$ python3 -q
>>> import numpy as np
>>> from numpy import linalg as LA
>>> np.set_printoptions(precision=2, suppress=True, linewidth=120)
>>> A = np.load("layer9.npy")
>>> A
array([[ 2.,  5.,  5.,  1., -2.,  2.],
       [ 1.,  5.,  4.,  3.,  2., -2.],
       [ 1.,  1.,  2.,  1.,  2.,  1.],
       [ 0.,  0.,  0.,  1., -1., -1.],
       [ 0.,  0.,  0., -1., -2.,  1.],
       [ 0.,  0.,  0.,  2., -2.,  0.]])
>>> W = np.array([[-3, 1, -2, 3],
...     [3, 0, -1, -2],
...     [2, 3, 3, 2],
...     [3, 1, -1, 1],
...     [-2, 2, -1, 1],
...     [-1, 0, -3, -1]])
>>> coef = np.array([0, 0, 3, 3])
>>> H = np.maximum(A @ W + coef, 0)
>>> LA.matrix_rank(H)
np.int64(4)
>>> cent = np.array([[3, 1], [1, 2], [3, 0], [1, 2]])
>>> (H @ cent).round(6).argmax(axis=1)
array([0, 0, 1, 0, 0, 0])
>>> W @ cent
array([[-11,   5],
       [  4,  -1],
       [ 20,  12],
       [  8,   7],
       [ -6,   4],
       [-13,  -3]])
>>> H @ cent
array([[104.,  64.],
       [139.,  89.],
       [ 28.,  46.],
       [ 40.,  14.],
       [  9.,   0.],
       [ 42.,  16.]])
>>> rng = np.random.default_rng(513)
>>> z = rng.permutation(6)
>>> z
array([5, 4, 1, 2, 0, 3])
>>> other = A[z][:, z]
>>> np.sort(np.abs(LA.eigvals(other)))
array([0.26, 1.  , 1.73, 1.73, 2.  , 7.74])
>>> x = np.array([-2, 0, 2, 0, 2, 3])
>>> y = A @ x
>>> print(y)
[ 8.  4.  9. -5. -1. -4.]
>>> LA.solve(A, A[:, 4])
array([ 0.,  0.,  0.,  0.,  1., -0.])
>>> print(np.round(LA.solve(A, 5 * y), 2) + 0)
[-10.   0.  10.   0.  10.  15.]
>>> LA.solve(A, y + A[:, 1])
array([-2.,  1.,  2.,  0.,  2.,  3.])
>>> print(np.sort(np.abs(LA.eigvals(A))))
[0.26 1.   1.73 1.73 2.   7.74]
>>> (A - A.T) / 2
array([[ 0. ,  2. ,  2. ,  0.5, -1. ,  1. ],
       [-2. ,  0. ,  1.5,  1.5,  1. , -1. ],
       [-2. , -1.5,  0. ,  0.5,  1. ,  0.5],
       [-0.5, -1.5, -0.5,  0. ,  0. , -1.5],
       [ 1. , -1. , -1. ,  0. ,  0. ,  1.5],
       [-1. ,  1. , -0.5,  1.5, -1.5,  0. ]])
>>> np.trace(A)
np.float64(8.0)
>>> print(np.allclose(A, A.T))
False
>>> round(np.abs(LA.eigvals(A)).max(), 2)
np.float64(7.74)
>>> other = A / LA.norm(A, axis=1, keepdims=True)
>>> cov = other @ other.T
>>> (cov - 2 * np.eye(6)).round(6).argmax(axis=1)
array([1, 2, 1, 5, 5, 3])
>>> round(float(np.degrees(np.arccos(np.clip(cov[4, 5], -1, 1)))), 2)
73.22
>>> arr = np.load("a.npy")
>>> arr
array([[0, 1, 0, 0, 1, 0, 0],
       [1, 0, 0, 1, 1, 0, 0],
       [0, 0, 0, 0, 0, 1, 1],
       [0, 1, 0, 0, 1, 0, 0],
       [1, 1, 0, 1, 0, 0, 0],
       [0, 0, 1, 0, 0, 0, 0],
       [0, 0, 1, 0, 0, 0, 0]])
>>> # columns 0 and 3 are equal
>>> f = np.array([5, 9, 6])
>>> np.array([np.convolve(row, f, "same") for row in arr])
array([[ 5,  9,  6,  5,  9,  6,  0],
       [ 9,  6,  5, 14, 15,  6,  0],
       [ 0,  0,  0,  0,  5, 14, 15],
       [ 5,  9,  6,  5,  9,  6,  0],
       [14, 15, 11,  9,  6,  0,  0],
       [ 0,  5,  9,  6,  0,  0,  0],
       [ 0,  5,  9,  6,  0,  0,  0]])
>>> np.correlate(arr[5], arr[0], "full")
array([0, 0, 0, 0, 1, 0, 0, 1, 0, 0, 0, 0, 0])
>>> np.polyval(f, arr[5])
array([ 6,  6, 20,  6,  6,  6,  6])
>>> np.convolve(arr[5], f)
array([0, 0, 5, 9, 6, 0, 0, 0, 0])
>>> np.cross(arr[5, :3], arr[0, :3])
array([-1,  0,  0])
